>>> import numpy as np
>>> np.set_printoptions(precision=1, suppress=True, linewidth=200)
>>> arr = np.load("case12.npy")
>>> arr.round(1) + 0
array([[ 0. , -2.4, -2.9, -2.9, -0.6, -1.1, -0.2,  1.4,  0.2, -5.1, -2.8],
       [ 3.5, -6.2,  1.9,  2.5, -0.3, -1.1,  5.8, -2.1,  1.9, -2.2, -1.6],
       [-0.4, -2.2, -1.9, -2.2, -2.2, -2.7, -0.2,  3.2, -0.9, -4.9, -2. ],
       [-1.7, -1.7, -3.2, -1.8, -2. ,  0.5,  0.7,  1.2, -1.2, -3.8, -1.8],
       [-0.9, -1. , -3.3, -3.5, -1. , -1.1, -1.5,  2.5,  1.5, -6. , -1.4],
       [-1.2,  0.6, -1.8, -0.5,  1.1, -0.7,  0.2,  2.5,  1.6, -4.2, -0.6],
       [-2. ,  0.5, -2. ,  0.3, -0.2, -1. ,  0.3,  1.6,  1. , -3.5, -1.2],
       [-1.5,  0.1, -2.5, -1.3, -0.8, -1.5,  0.3,  2. ,  1.7, -5.3, -0.9],
       [ 1.2, -1.6,  3.7,  3.1, -1.2,  0.1,  5.6, -2.8,  4. , -1.3, -1.1],
       [-1.4,  0.1, -3.6, -2.1, -1.9, -1.7,  1.4,  1.5,  2.1, -4.8, -1.5],
       [ 1.5, -3. ,  1.8,  3.2, -0.5, -1.4,  5.4, -3.6,  1.5, -0.8, -0.5],
       [ 1.9, -2.9,  3.5,  3. ,  0.9, -0.7,  5.2, -5.2,  2.6, -3.1,  2.6],
       [-1.1, -1.3, -2.9, -0.3, -1.2, -0.9, -1.8,  2.2,  2.5, -6. , -1.8],
       [-1.5, -1.5, -2.4, -0.8, -2.2, -0.4,  0.1,  1.6,  2. , -5.5,  0.7],
       [ 0.8, -4.8,  3.2,  3.2,  1.3, -1. ,  6.4, -4.2,  2.1, -0.6, -0.2],
       [ 2.2, -2.6,  3.2,  4.7, -0.8, -1.3,  5.5, -1.9,  3.9, -1.1, -0.9],
       [ 1.1, -1.5,  3.1,  2.3, -1.2, -2. ,  3. , -3.3,  2.1,  0.1, -0.3],
       [-0.3, -4.4,  3.2,  3.6,  0.5,  0.4,  5.5, -0.9,  3.2, -2.1, -0.8],
       [-2.3,  1.4, -2.9, -1.2, -0.3, -0.4,  2.2,  2.5,  1.2, -6.1, -2.1],
       [ 1.4, -2.9,  3.3,  1.5,  0.3, -1.1,  4.6, -1.8,  2.4, -1.6, -2.3],
       [ 1.7, -5.2,  3.4,  2.8, -0.4, -1.6,  5.9, -2.7,  2.6, -1. , -2.1],
       [-3. , -1. , -2. , -0.6, -3.4,  0.8,  0.5,  0.1,  2.2, -5. , -0.9]])
>>> x0 = np.array([1, 4, 6, 9, 1, 2, 1, 6, 8, 8, 0])
>>> y = arr @ x0
>>> beta, lr = np.zeros(11), 1 / np.linalg.norm(arr, 2) ** 2
>>> for i in range(150):
...     beta -= lr * arr.T @ (arr @ beta - y)
...     if i % 50 == 0: print(i, round(np.linalg.norm(arr @ beta - y), 1))
... 
0 99.4
50 14.4
100 5.4
>>> round(np.linalg.cond(arr), 1)
np.float64(13.5)
>>> print(beta)
[ 0.8  4.2  6.4  9.3  1.2  1.9  0.6  5.4  7.4  7.5 -0.6]
>>> theta = np.radians(72)
>>> R = np.eye(11)
>>> R[2, 2] = R[7, 7] = np.cos(theta)
>>> R[2, 7], R[7, 2] = -np.sin(theta), np.sin(theta)
>>> R
array([[ 1. ,  0. ,  0. ,  0. ,  0. ,  0. ,  0. ,  0. ,  0. ,  0. ,  0. ],
       [ 0. ,  1. ,  0. ,  0. ,  0. ,  0. ,  0. ,  0. ,  0. ,  0. ,  0. ],
       [ 0. ,  0. ,  0.3,  0. ,  0. ,  0. ,  0. , -1. ,  0. ,  0. ,  0. ],
       [ 0. ,  0. ,  0. ,  1. ,  0. ,  0. ,  0. ,  0. ,  0. ,  0. ,  0. ],
       [ 0. ,  0. ,  0. ,  0. ,  1. ,  0. ,  0. ,  0. ,  0. ,  0. ,  0. ],
       [ 0. ,  0. ,  0. ,  0. ,  0. ,  1. ,  0. ,  0. ,  0. ,  0. ,  0. ],
       [ 0. ,  0. ,  0. ,  0. ,  0. ,  0. ,  1. ,  0. ,  0. ,  0. ,  0. ],
       [ 0. ,  0. ,  1. ,  0. ,  0. ,  0. ,  0. ,  0.3,  0. ,  0. ,  0. ],
       [ 0. ,  0. ,  0. ,  0. ,  0. ,  0. ,  0. ,  0. ,  1. ,  0. ,  0. ],
       [ 0. ,  0. ,  0. ,  0. ,  0. ,  0. ,  0. ,  0. ,  0. ,  1. ,  0. ],
       [ 0. ,  0. ,  0. ,  0. ,  0. ,  0. ,  0. ,  0. ,  0. ,  0. ,  1. ]])
>>> Y = arr @ R.T
>>> np.linalg.svd(arr, compute_uv=False), np.linalg.svd(Y, compute_uv=False)
(array([28.7, 23.6,  7.6,  5.6,  5.1,  4.7,  4.4,  3.2,  2.8,  2.5,  2.1]), array([28.7, 23.6,  7.6,  5.6,  5.1,  4.7,  4.4,  3.2,  2.8,  2.5,  2.1]))
>>> np.allclose(arr @ arr.T, Y @ Y.T)
True
>>> np.allclose(np.linalg.norm(arr, axis=1), np.linalg.norm(Y, axis=1))
True
>>> print(round(np.linalg.det(R), 1), np.round(np.trace(R), 1))
1.0 9.6
>>> Xs = arr - arr.mean(axis=0)
>>> U, sv, vt = np.linalg.svd(Xs, full_matrices=False)
>>> np.round(Xs.mean(axis=0), 1) + 0
array([0., 0., 0., 0., 0., 0., 0., 0., 0., 0., 0.])
>>> np.round(sv ** 2 / (sv ** 2).sum(), 1) + 0
array([0.8, 0.1, 0. , 0. , 0. , 0. , 0. , 0. , 0. , 0. , 0. ])
>>> round((sv ** 2).sum() ** 2 / (sv ** 4).sum(), 1)
np.float64(1.6)
>>> np.searchsorted(np.cumsum(sv ** 2) / (sv ** 2).sum(), 0.9) + 1
np.int64(4)
>>> np.abs(U[:, 0]).argmax()
np.int64(14)
>>> F = np.array([[0, 0, 1, 0, 0],
...     [0, 0, 1, 1, 1],
...     [1, 1, 0, 0, 1],
...     [0, 1, 0, 0, 1],
...     [0, 1, 1, 1, 0]])
>>> # equal to its transpose
>>> W2 = arr[[2, 21]].astype(float)
>>> for _ in range(6):
...     z = np.linalg.norm(arr[:, None] - W2, axis=-1).argmin(axis=1)
...     W2 = np.array([arr[z == j].mean(axis=0) for j in range(2)])
... 
>>> print(z)
[0 1 0 0 0 0 0 0 1 0 1 1 0 0 1 1 1 1 0 1 1 0]
>>> W2
array([[-1.4, -0.7, -2.6, -1.4, -1.2, -0.8,  0.2,  1.9,  1.2, -5. , -1.4],
       [ 1.5, -3.5,  3. ,  3. , -0.1, -1. ,  5.3, -2.8,  2.6, -1.4, -0.7]])
>>> np.bincount(z)
array([12, 10])
>>> np.abs(W2[1] - W2[0]).argmax()
np.int64(2)
>>> Y = np.array([[0, 0, 0, -3, -3, 1, 1, 0, -2, 3, -1, 3, -3],
...     [-1, -3, -1, 0, 0, 2, 3, -2, -3, 1, 0, -3, -3]])
>>> feats = Y.T @ Y
>>> feats
array([[  1,   3,   1,   0,   0,  -2,  -3,   2,   3,  -1,   0,   3,   3],
       [  3,   9,   3,   0,   0,  -6,  -9,   6,   9,  -3,   0,   9,   9],
       [  1,   3,   1,   0,   0,  -2,  -3,   2,   3,  -1,   0,   3,   3],
       [  0,   0,   0,   9,   9,  -3,  -3,   0,   6,  -9,   3,  -9,   9],
       [  0,   0,   0,   9,   9,  -3,  -3,   0,   6,  -9,   3,  -9,   9],
       [ -2,  -6,  -2,  -3,  -3,   5,   7,  -4,  -8,   5,  -1,  -3,  -9],
       [ -3,  -9,  -3,  -3,  -3,   7,  10,  -6, -11,   6,  -1,  -6, -12],
       [  2,   6,   2,   0,   0,  -4,  -6,   4,   6,  -2,   0,   6,   6],
       [  3,   9,   3,   6,   6,  -8, -11,   6,  13,  -9,   2,   3,  15],
       [ -1,  -3,  -1,  -9,  -9,   5,   6,  -2,  -9,  10,  -3,   6, -12],
       [  0,   0,   0,   3,   3,  -1,  -1,   0,   2,  -3,   1,  -3,   3],
       [  3,   9,   3,  -9,  -9,  -3,  -6,   6,   3,   6,  -3,  18,   0],
       [  3,   9,   3,   9,   9,  -9, -12,   6,  15, -12,   3,   0,  18]])
>>> # columns 0 and 2 are equal
>>> U, sv, vt = np.linalg.svd(feats)
>>> print(np.argmax(sv[:-1] / (sv[1:] + 1e-6)) + 1)
2
>>> sv.round(1) + 0
array([68.1, 39.9,  0. ,  0. ,  0. ,  0. ,  0. ,  0. ,  0. ,  0. ,  0. ,  0. ,  0. ])
>>> Y = U[:, :2] @ np.diag(sv[:2]) @ vt[:2]
>>> round(np.linalg.norm(feats - Y) / np.linalg.norm(feats), 1)
np.float64(0.0)
>>> np.linalg.matrix_rank(feats, rtol=0.05)
np.int64(2)
>>> np.linalg.matrix_rank(Y)
np.int64(2)
>>> u = np.array([-7, 9])
>>> print(np.convolve(feats[11], u))
[ -21  -36   60   90  -18  -60   15  -96   33  -15   75 -153  162    0]
>>> print(np.correlate(feats[11], feats[5], "full"))
[ -27  -90  -57   78  126   -6  -12   60  111 -123  -54 -252 -138  -63  234    3  -42  114   51  -87  -90  -30 -102  -36    0]
>>> np.polyval(u, feats[11])
array([ -12,  -54,  -12,   72,   72,   30,   51,  -33,  -12,  -33,   30, -117,    9])
>>> K = np.load("layer9.npy")
>>> print(K)
[[ 3.9  4.6  2.   3.5  1.9  6.5  0. ]
 [ 1.9  3.1  0.2  2.1  4.5  6.  -0.9]
 [ 3.   3.8 -1.6  1.2  2.6  6.3 -0.9]
 [ 2.1  2.3  1.1  2.6  2.1  4.6  0.1]
 [ 5.4  2.8  0.9  1.5  3.9  4.1 -1.3]
 [ 0.9  2.8  0.   2.7  2.7  5.5 -0.2]
 [ 2.3  2.6 -0.2  4.4  2.3  5.1  2.9]
 [ 4.2  3.3 -0.5  0.2  3.8  4.4 -1.8]
 [ 2.5  3.9 -0.1  2.5  3.5  7.  -0.3]
 [ 3.   2.5 -1.1  2.   2.5  6.4 -0.3]
 [ 1.8  2.8  0.4  0.9  2.3  6.4  1.8]
 [ 3.9  3.4 -0.4  4.8  2.   6.6 -0.1]
 [ 2.7  2.5 -0.2  3.7  2.8  4.9  0.6]
 [ 3.   3.5  1.4  2.9  1.1  6.1  1.1]
 [ 1.8  4.4  0.5  2.1  2.1  7.3  1.2]
 [ 2.9  4.5  0.7  4.7  3.5  6.3 -0.9]]
>>> z = K[:, 1] > np.median(K[:, 1])
>>> u = K[z].mean(axis=0) - K[~z].mean(axis=0)
>>> ((K - K.mean(axis=0)) @ u > 0).astype(int)
array([1, 0, 1, 0, 0, 0, 0, 0, 1, 0, 0, 1, 0, 1, 1, 1])
>>> round(float((((K - K.mean(axis=0)) @ u > 0) == z).mean()), 1)
0.9
